% python3 -q
>>> import numpy as np
>>> from numpy import linalg as LA
>>> np.set_printoptions(suppress=True, linewidth=160)
>>> def rd(a):
...     return np.round(a, 2) + 0
... 
>>> E = np.array([[1.34, -0.3, -0.61, 1.26, 0.9],
...     [-1.48, 0.74, 1.46, -1.13, -1.94],
...     [-2.31, 0.44, 0.75, -1.77, -1.52]])
>>> U, sv, Vh = LA.svd(E, full_matrices=False)
>>> print(rd(sv))
[5.01 1.   0.2 ]
>>> print(rd(Vh @ Vh.T))
[[1. 0. 0.]
 [0. 1. 0.]
 [0. 0. 1.]]
>>> print((sv > 1e-8).sum())
3
>>> m1 = np.load("x.npy")
>>> print(m1)
[[0.5  0.5 ]
 [0.33 0.67]]
>>> x0 = np.array([4, 6])
>>> rhs = m1 @ x0
>>> print(rd(rhs))
[5.   5.34]
>>> print(rd(LA.solve(m1, rhs)))
[4. 6.]
>>> print(rd(LA.solve(m1, m1[:, 0])))
[1. 0.]
>>> print(rd(LA.solve(m1, rhs + m1[:, 1])))
[4. 7.]
>>> proj = np.triu(np.array([[2, -4], [-8, 0]]), 1) + np.eye(2)
>>> Y = proj @ m1 @ LA.inv(proj)
>>> print(rd(Y))
[[-0.82 -5.46]
 [ 0.33  1.99]]
>>> Q, Rm = LA.qr(m1)
>>> print(rd(abs(Rm[0, 0])), rd(LA.norm(m1[:, 0])))
0.6 0.6
>>> print(rd(Q))
[[-0.83 -0.55]
 [-0.55  0.83]]
>>> print(np.trace(Q @ Q.T))
2.0
>>> print(Q.shape, Rm.shape)
(2, 2) (2, 2)
>>> print(np.kron(np.eye(2, dtype=int), m1))
[[0.5  0.5  0.   0.  ]
 [0.33 0.67 0.   0.  ]
 [0.   0.   0.5  0.5 ]
 [0.   0.   0.33 0.67]]
>>> Y = np.array([[0, 1], [1, 2]])
>>> Z = np.kron(Y, m1)
>>> print(Z.shape)
(4, 4)
>>> print(rd(LA.norm(Z, 2)), rd(LA.norm(Y, 2) * LA.norm(m1, 2)))
2.45 2.45
